$ python -q
>>> import numpy as np
>>> np.set_printoptions(precision=1, suppress=True, linewidth=100, floatmode="fixed")
>>> rnd = lambda a: np.round(a, 1) + 0
>>> A = np.diag(3 * np.array([5, -4, -6])) + np.array([[1, 2, 1], [2, 0, 2], [0, 0, 0]])
>>> A
array([[ 16,   2,   1],
       [  2, -12,   2],
       [  0,   0, -18]])
>>> gram = A.T @ A
>>> np.trace(gram), (A ** 2).sum()
(np.int64(737), np.int64(737))
>>> vec = np.array([0, 1, -1])
>>> y = A @ vec
>>> y
array([  1, -14,  18])
>>> rnd(np.linalg.solve(A.T, A[2]))
array([0.0, 0.0, 1.0])
>>> O, Rm = np.linalg.qr(A)
>>> O.shape, Rm.shape
((3, 3), (3, 3))
>>> rnd(O.T @ O)
array([[1.0, 0.0, 0.0],
       [0.0, 1.0, 0.0],
       [0.0, 0.0, 1.0]])
>>> rnd(np.abs(np.diag(Rm)))
array([16.1, 12.2, 18.0])
>>> rnd(O)
array([[-1.0, -0.1,  0.0],
       [-0.1,  1.0,  0.0],
       [ 0.0,  0.0,  1.0]])
>>> rnd(abs(Rm[0, 0])), rnd(np.linalg.norm(A[:, 0]))
(np.float64(16.1), np.float64(16.1))
>>> rnd(O @ Rm)
array([[ 16.0,   2.0,   1.0],
       [  2.0, -12.0,   2.0],
       [  0.0,   0.0, -18.0]])
>>> W0 = np.loadtxt("dump.csv", delimiter=",")
>>> rnd(W0)
array([[ 0.8, -0.3,  0.3],
       [-0.3,  0.1, -0.1],
       [ 0.3, -0.1,  0.1]])
>>> np.einsum("ii->", W0)
np.float64(1.0)
>>> np.einsum("ij,ji->", W0, W0)
np.float64(1.0)
>>> rnd(np.poly(W0))
array([ 1.0, -1.0,  0.0,  0.0])
>>> rnd(np.linalg.norm(W0, 2) / np.linalg.norm(W0))
np.float64(1.0)
>>> np.linalg.cond(W0) > 100
np.True_
>>> ev, V = np.linalg.eigh(W0)
>>> vec = np.array([4, 2, 3])
>>> rnd(V * np.abs(ev) @ V.T)
array([[ 0.8, -0.3,  0.3],
       [-0.3,  0.1, -0.1],
       [ 0.3, -0.1,  0.1]])
>>> rnd(np.linalg.eigvalsh(W0[1:, 1:]))
array([0.0, 0.2])
>>> rnd(vec @ W0 @ vec / (vec @ vec)), rnd(ev[0]), ev[-1]
(np.float64(0.5), np.float64(0.0), np.float64(1.0))
>>> (W0 - W0.T) / 2
array([[0.0, 0.0, 0.0],
       [0.0, 0.0, 0.0],
       [0.0, 0.0, 0.0]])
>>> np.allclose(W0, W0.T)
True
>>> rnd(np.abs(np.linalg.eigvals(W0)).max())
np.float64(1.0)
>>> rnd(np.linalg.matrix_power(W0, 4))
array([[ 0.8, -0.3,  0.3],
       [-0.3,  0.1, -0.1],
       [ 0.3, -0.1,  0.1]])
